$ ipython --no-banner

In [1]: import numpy as np

In [2]: from numpy import linalg as LA

In [3]: np.set_printoptions(precision=1, suppress=True, linewidth=120)

In [4]: K = np.loadtxt("a.csv", delimiter=",")

In [5]: K
Out[5]: 
array([[ 0.8, -0.2, -0.2, -0.3, -0.1, -0.2,  0.3],
       [-0.2,  0.8, -0.2, -0.3, -0.1, -0.2,  0.3],
       [-0.2, -0.2,  0.8, -0.3, -0.1, -0.2,  0.3],
       [-0.3, -0.3, -0.3,  0.4, -0.1, -0.3,  0.6],
       [-0.1, -0.1, -0.1, -0.1,  1. , -0.1,  0.1],
       [-0.2, -0.2, -0.2, -0.3, -0.1,  0.8,  0.3],
       [ 0.3,  0.3,  0.3,  0.6,  0.1,  0.3,  0.4]])

In [6]: f, v = K[5], K[6]

In [7]: round(f @ v, 1)
Out[7]: np.float64(0.0)

In [8]: f @ f
Out[8]: np.float64(1.0)

In [9]: p = (f @ v) / (f @ f) * f

In [10]: LA.matrix_rank(np.outer(f, v))
Out[10]: np.int64(1)

In [11]: p.round(1) + 0
Out[11]: array([0., 0., 0., 0., 0., 0., 0.])

In [12]: v - p
Out[12]: array([0.3, 0.3, 0.3, 0.6, 0.1, 0.3, 0.4])

In [13]: round(float(LA.norm(f + v) ** 2 + LA.norm(f - v) ** 2), 1)
Out[13]: 4.0

In [14]: rng = np.random.default_rng(782069)

In [15]: z = rng.permutation(7)

In [16]: z
Out[16]: array([4, 5, 2, 1, 0, 6, 3])

In [17]: B = K[z][:, z]

In [18]: np.trace(B)
Out[18]: np.float64(5.0)

In [19]: round(LA.det(B), 1), round(float(LA.det(K[z])), 1)
Out[19]: (np.float64(-1.0), -1.0)

In [20]: B = K + rng.integers(-2, 3, (7, 6)) @ rng.integers(-2, 3, (6, 7))

In [21]: B.round(1) + 0
Out[21]: 
array([[  1.8,  -0.2,  -2.2,  -0.3,   0.9,  -2.2,   4.3],
       [ -2.2,   1.8,  -3.2,   4.7,   3.9,   1.8,   4.3],
       [  0.8,   1.8,  -1.2,  11.7,  -1.1,  -2.2,   2.3],
       [-10.3,  15.7,   4.7,  -2.6,   6.9,  -1.3,   1.6],
       [ -3.1,   4.9,   0.9,   2.9,   0. ,  -8.1,   1.1],
       [  0.8,  -2.2,  -3.2,  -1.3,   1.9,  -2.2,   5.3],
       [  3.3,  -3.7,  -4.7,   5.6,  -5.9,  -0.7,   4.4]])

In [22]: LA.matrix_rank(B - K, tol=1e-8)
Out[22]: np.int64(6)

In [23]: mat = np.load("case1.npy")

In [24]: mat
Out[24]: 
array([[1. , 0.5, 0.2, 0.1, 0.1, 0. , 0. ],
       [0.5, 1. , 0.5, 0.2, 0.1, 0.1, 0. ],
       [0.2, 0.5, 1. , 0.5, 0.2, 0.1, 0.1],
       [0.1, 0.2, 0.5, 1. , 0.5, 0.2, 0.1],
       [0.1, 0.1, 0.2, 0.5, 1. , 0.5, 0.2],
       [0. , 0.1, 0.1, 0.2, 0.5, 1. , 0.5],
       [0. , 0. , 0.1, 0.1, 0.2, 0.5, 1. ]])

In [25]: B = LA.inv(mat)

In [26]: np.round(LA.inv(B), 1) + 0
Out[26]: 
array([[1. , 0.5, 0.2, 0.1, 0.1, 0. , 0. ],
       [0.5, 1. , 0.5, 0.2, 0.1, 0.1, 0. ],
       [0.2, 0.5, 1. , 0.5, 0.2, 0.1, 0.1],
       [0.1, 0.2, 0.5, 1. , 0.5, 0.2, 0.1],
       [0.1, 0.1, 0.2, 0.5, 1. , 0.5, 0.2],
       [0. , 0.1, 0.1, 0.2, 0.5, 1. , 0.5],
       [0. , 0. , 0.1, 0.1, 0.2, 0.5, 1. ]])

In [27]: np.round(LA.cond(mat), 1)
Out[27]: np.float64(7.7)

In [28]: B.round(1) + 0
Out[28]: 
array([[ 1.4, -0.7,  0.1,  0. , -0.2,  0.2, -0.1],
       [-0.7,  1.8, -0.8,  0.1,  0.1, -0.3,  0.2],
       [ 0.1, -0.8,  1.8, -0.8,  0.1,  0.1, -0.2],
       [ 0. ,  0.1, -0.8,  1.7, -0.8,  0.1,  0. ],
       [-0.2,  0.1,  0.1, -0.8,  1.8, -0.8,  0.1],
       [ 0.2, -0.3,  0.1,  0.1, -0.8,  1.8, -0.7],
       [-0.1,  0.2, -0.2,  0. ,  0.1, -0.7,  1.4]])

In [29]: np.round(mat @ B, 1) + 0
Out[29]: 
array([[1., 0., 0., 0., 0., 0., 0.],
       [0., 1., 0., 0., 0., 0., 0.],
       [0., 0., 1., 0., 0., 0., 0.],
       [0., 0., 0., 1., 0., 0., 0.],
       [0., 0., 0., 0., 1., 0., 0.],
       [0., 0., 0., 0., 0., 1., 0.],
       [0., 0., 0., 0., 0., 0., 1.]])

In [30]: np.allclose(B, mat.T)
Out[30]: False

In [31]: arr = np.loadtxt("mat.csv", delimiter=",")

In [32]: arr.round(1) + 0
Out[32]: 
array([[ 0.3, -0.4,  0.1,  0.1,  0.2,  0.1, -0.1],
       [-0.4,  0.5,  0. , -0.1, -0.3, -0.1,  0. ],
       [ 0.1,  0. ,  0.2,  0.2, -0.1, -0.1, -0.3],
       [ 0.1, -0.1,  0.2,  0.4,  0.1, -0.4, -0.2],
       [ 0.2, -0.3, -0.1,  0.1,  0.3, -0.1,  0.2],
       [ 0.1, -0.1, -0.1, -0.4, -0.1,  0.7, -0.2],
       [-0.1,  0. , -0.3, -0.2,  0.2, -0.2,  0.6]])

In [33]: U, sig, Vh = LA.svd(arr)

In [34]: V = Vh[:(sig > 1e-8).sum()]

In [35]: x = arr[5] + 5 * arr[2] + rng.integers(2) * np.eye(7)[3]

In [36]: x
Out[36]: array([ 0.5, -0.1,  1. ,  0.7, -0.4,  0.4, -1.9])

In [37]: round(float(LA.norm(x - V.T @ V @ x)), 1)
Out[37]: 0.0

In [38]: U, sig, Vh = LA.svd(arr)

In [39]: sig.round(1) + 0
Out[39]: array([1., 1., 1., 0., 0., 0., 0.])

In [40]: B = U[:, :3] @ np.diag(sig[:3]) @ Vh[:3]

In [41]: B.round(1) + 0
Out[41]: 
array([[ 0.3, -0.4,  0.1,  0.1,  0.2,  0.1, -0.1],
       [-0.4,  0.5,  0. , -0.1, -0.3, -0.1,  0. ],
       [ 0.1,  0. ,  0.2,  0.2, -0.1, -0.1, -0.3],
       [ 0.1, -0.1,  0.2,  0.4,  0.1, -0.4, -0.2],
       [ 0.2, -0.3, -0.1,  0.1,  0.3, -0.1,  0.2],
       [ 0.1, -0.1, -0.1, -0.4, -0.1,  0.7, -0.2],
       [-0.1,  0. , -0.3, -0.2,  0.2, -0.2,  0.6]])

In [42]: round(np.abs(arr - B).max(), 1)
Out[42]: np.float64(0.0)

In [43]: np.round(LA.norm(arr - B, 2), 1), np.round(sig[3], 1)
Out[43]: (np.float64(0.0), np.float64(0.0))

In [44]: U, sig, Vh = LA.svd(B)

In [45]: V = Vh[:(sig > 1e-8).sum()]

In [46]: x = B[5] + 5 * B[6] + rng.integers(2) * np.eye(7)[4]

In [47]: x
Out[47]: array([-0.4, -0.2, -1.8, -1.3,  0.9, -0.1,  3. ])

In [48]: round(LA.norm(x - V.T @ V @ x), 1)
Out[48]: np.float64(0.0)

In [49]: np.diag(V.T @ V)
Out[49]: array([0.3, 0.5, 0.2, 0.4, 0.3, 0.7, 0.6])

In [50]: np.allclose(V.T @ V @ x, x)
Out[50]: True

In [51]: LA.cond(arr) > 100
Out[51]: np.True_

In [52]: round(LA.norm(arr, 2) / LA.norm(arr), 1)
Out[52]: np.float64(0.6)

In [53]: np.argsort(-LA.norm(arr, axis=0).round(6), kind="stable")[:3]
Out[53]: array([5, 6, 1])

In [54]: r = LA.matrix_rank(arr)

In [55]: r
Out[55]: np.int64(3)

In [56]: ns = LA.svd(arr)[2][r:].T

In [57]: [int(LA.matrix_rank(arr[:i])) for i in range(1, len(arr) + 1)]
Out[57]: [1, 2, 3, 3, 3, 3, 3]

In [58]: LA.matrix_rank(arr.T @ arr), LA.matrix_rank(arr @ arr.T)
Out[58]: (np.int64(3), np.int64(3))

In [59]: np.round(ns @ ns.T, 1) + 0
Out[59]: 
array([[ 0.7,  0.4, -0.1, -0.1, -0.2, -0.1,  0.1],
       [ 0.4,  0.5,  0. ,  0.1,  0.3,  0.1,  0. ],
       [-0.1,  0. ,  0.8, -0.2,  0.1,  0.1,  0.3],
       [-0.1,  0.1, -0.2,  0.6, -0.1,  0.4,  0.2],
       [-0.2,  0.3,  0.1, -0.1,  0.7,  0.1, -0.2],
       [-0.1,  0.1,  0.1,  0.4,  0.1,  0.3,  0.2],
       [ 0.1,  0. ,  0.3,  0.2, -0.2,  0.2,  0.4]])

In [60]: [int(LA.matrix_rank(np.delete(arr, i, axis=0))) for i in range(7)]
Out[60]: [3, 3, 3, 3, 3, 3, 3]

In [61]: A = np.loadtxt("m.csv", delimiter=",")

In [62]: A
Out[62]: 
array([[ 0.9,  0.3, -3.6],
       [-1.1, -5.2,  1.1],
       [-4.1, -1.1,  2. ],
       [ 0.1,  0.3,  1.5],
       [ 2. , -1.8, -0.5],
       [-0.3, -2.5,  2.3],
       [ 0. , -3.1,  0.9],
       [ 6.2,  3.4,  0.7],
       [ 5.6,  4.2, -4.2],
       [ 2.2,  1. ,  2. ],
       [ 1.8, -3.6,  2.6],
       [-0.3,  0.4,  0. ],
       [ 1.1,  0.1,  1. ],
       [-1.6, -2.4, -3.3],
       [ 4.6,  0.2,  6.9],
       [ 0.5, -0.9, -2. ]])

In [63]: x = np.array([-5, -2, 8, 4, 4, 0, 8])

In [64]: np.round(np.eye(7) - arr, 1) + 0
Out[64]: 
array([[ 0.7,  0.4, -0.1, -0.1, -0.2, -0.1,  0.1],
       [ 0.4,  0.5,  0. ,  0.1,  0.3,  0.1,  0. ],
       [-0.1,  0. ,  0.8, -0.2,  0.1,  0.1,  0.3],
       [-0.1,  0.1, -0.2,  0.6, -0.1,  0.4,  0.2],
       [-0.2,  0.3,  0.1, -0.1,  0.7,  0.1, -0.2],
       [-0.1,  0.1,  0.1,  0.4,  0.1,  0.3,  0.2],
       [ 0.1,  0. ,  0.3,  0.2, -0.2,  0.2,  0.4]])

In [65]: round(np.trace(arr), 1)
Out[65]: np.float64(3.0)

In [66]: arr @ x
Out[66]: array([-0.1, -1.2, -0.7,  1.7,  2.1, -4.2,  3. ])

In [67]: round((x - arr @ x) @ (arr @ x), 1)
Out[67]: np.float64(0.0)

In [68]: cov = np.cov(A, rowvar=False)

In [69]: np.argwhere(np.triu(np.abs(np.corrcoef(A.T)) > 0.8, 1))
Out[69]: array([], shape=(0, 2), dtype=int64)

In [70]: cov
Out[70]: 
array([[ 7.1,  4.3,  0.3],
       [ 4.3,  6. , -1.5],
       [ 0.3, -1.5,  7.7]])

In [71]: np.median(A, axis=0)
Out[71]: array([ 0.7, -0.4,  0.9])

In [72]: A.std(axis=0)
Out[72]: array([2.6, 2.4, 2.7])

In [73]: x = np.ones(3)

In [74]: for _ in range(3):
    ...:     x = cov @ x
    ...:     x /= LA.norm(x)
    ...:     print(round(x @ cov @ x, 1))
    ...: 
9.8
10.3
10.6

In [75]: x
Out[75]: array([0.8, 0.6, 0.1])

In [76]: cen = A - A.mean(axis=0)

In [77]: U, sig, Vh = LA.svd(cen, full_matrices=False)

In [78]: sig
Out[78]: array([12.9, 10.8,  5.4])

In [79]: LA.matrix_rank(cen)
Out[79]: np.int64(3)

In [80]: np.round(cen.mean(axis=0), 1) + 0
Out[80]: array([0., 0., 0.])

In [81]: np.searchsorted(np.cumsum(sig ** 2) / (sig ** 2).sum(), 0.9) + 1
Out[81]: np.int64(2)

In [82]: round((sig ** 2).sum() ** 2 / (sig ** 4).sum(), 1)
Out[82]: np.float64(2.3)

In [83]: np.abs(Vh[-1])
Out[83]: array([0.6, 0.7, 0.2])

In [84]: W0 = np.load("run3.npy")

In [85]: W0
Out[85]: 
array([[ 3,  0,  9, 21, 24, 21,  3],
       [ 2,  0,  6, 14, 16, 14,  2],
       [ 0,  0,  0,  0,  0,  0,  0]])

In [86]: LA.matrix_rank(W0, rtol=0.1)
Out[86]: np.int64(1)

In [87]: J = np.array([[0, 0, -10, 3, 11, 8, -2],
    ...:     [0, 0, -8, 5, -7, 5, 12],
    ...:     [10, 8, 0, -13, 11, -8, -7],
    ...:     [-3, -5, 13, 0, 1, -2, 12],
    ...:     [-11, 7, -11, -1, 0, -4, 0],
    ...:     [-8, -5, 8, 2, 4, 0, -6],
    ...:     [2, -12, 7, -12, 0, 6, 0]])

In [88]: # antisymmetric, zero diagonal

In [89]: x = np.array([2, -9, 5, 2, 3, 2, 6])

In [90]: x @ J @ x
Out[90]: np.int64(0)

In [91]: np.round(LA.eigvals(J).real, 1) + 0
Out[91]: array([0., 0., 0., 0., 0., 0., 0.])

In [92]: Q = LA.solve(np.eye(7) - J, np.eye(7) + J)

In [93]: np.round(LA.det(Q), 1)
Out[93]: np.float64(1.0)

In [94]: B = J / LA.norm(J, axis=1, keepdims=True)

In [95]: cov = B @ B.T

In [96]: np.argwhere(np.triu(np.abs(cov) > 0.95, 1))
Out[96]: array([], shape=(0, 2), dtype=int64)

In [97]: LA.norm(B, axis=1)
Out[97]: array([1., 1., 1., 1., 1., 1., 1.])

In [98]: (np.abs(cov) > 0.9).astype(int)
Out[98]: 
array([[1, 0, 0, 0, 0, 0, 0],
       [0, 1, 0, 0, 0, 0, 0],
       [0, 0, 1, 0, 0, 0, 0],
       [0, 0, 0, 1, 0, 0, 0],
       [0, 0, 0, 0, 1, 0, 0],
       [0, 0, 0, 0, 0, 1, 0],
       [0, 0, 0, 0, 0, 0, 1]])

In [99]: cov[6]
Out[99]: array([-0.2, -0.3,  0.1,  0.4, -0.6,  0.3,  1. ])
